% python3 -q
>>> import numpy as np
>>> from numpy import linalg as LA
>>> np.set_printoptions(precision=4, suppress=True, linewidth=120, floatmode="fixed")
>>> A = np.loadtxt("block18.csv", delimiter=",")
>>> print(A)
[[ 3.0000  4.0000  4.0000  6.0000  4.0000  0.0000  2.0000  0.0000  2.0000]
 [ 4.0000  3.0000  4.0000  6.0000  4.0000  0.0000  2.0000  0.0000  2.0000]
 [ 4.0000  4.0000  3.0000  6.0000  4.0000  0.0000  2.0000  0.0000  2.0000]
 [ 6.0000  6.0000  6.0000  8.0000  6.0000  0.0000  3.0000  0.0000  3.0000]
 [ 4.0000  4.0000  4.0000  6.0000  3.0000  0.0000  2.0000  0.0000  2.0000]
 [ 0.0000  0.0000  0.0000  0.0000  0.0000 -1.0000  0.0000  0.0000  0.0000]
 [ 2.0000  2.0000  2.0000  3.0000  2.0000  0.0000  0.0000  0.0000  1.0000]
 [ 0.0000  0.0000  0.0000  0.0000  0.0000  0.0000  0.0000 -1.0000  0.0000]
 [ 2.0000  2.0000  2.0000  3.0000  2.0000  0.0000  1.0000  0.0000  0.0000]]
>>> evals, evecs = LA.eigh(A)
>>> print(np.abs(evecs[:, -1]))
[0.3849 0.3849 0.3849 0.5774 0.3849 0.0000 0.1925 0.0000 0.1925]
>>> print(LA.svd(A, compute_uv=False))
[26.0000  1.0000  1.0000  1.0000  1.0000  1.0000  1.0000  1.0000  1.0000]
>>> print(np.round(evecs.T @ evecs, 4) + 0)
[[1.0000 0.0000 0.0000 0.0000 0.0000 0.0000 0.0000 0.0000 0.0000]
 [0.0000 1.0000 0.0000 0.0000 0.0000 0.0000 0.0000 0.0000 0.0000]
 [0.0000 0.0000 1.0000 0.0000 0.0000 0.0000 0.0000 0.0000 0.0000]
 [0.0000 0.0000 0.0000 1.0000 0.0000 0.0000 0.0000 0.0000 0.0000]
 [0.0000 0.0000 0.0000 0.0000 1.0000 0.0000 0.0000 0.0000 0.0000]
 [0.0000 0.0000 0.0000 0.0000 0.0000 1.0000 0.0000 0.0000 0.0000]
 [0.0000 0.0000 0.0000 0.0000 0.0000 0.0000 1.0000 0.0000 0.0000]
 [0.0000 0.0000 0.0000 0.0000 0.0000 0.0000 0.0000 1.0000 0.0000]
 [0.0000 0.0000 0.0000 0.0000 0.0000 0.0000 0.0000 0.0000 1.0000]]
>>> print(np.round(evals.sum(), 4), np.trace(A))
18.0 18.0
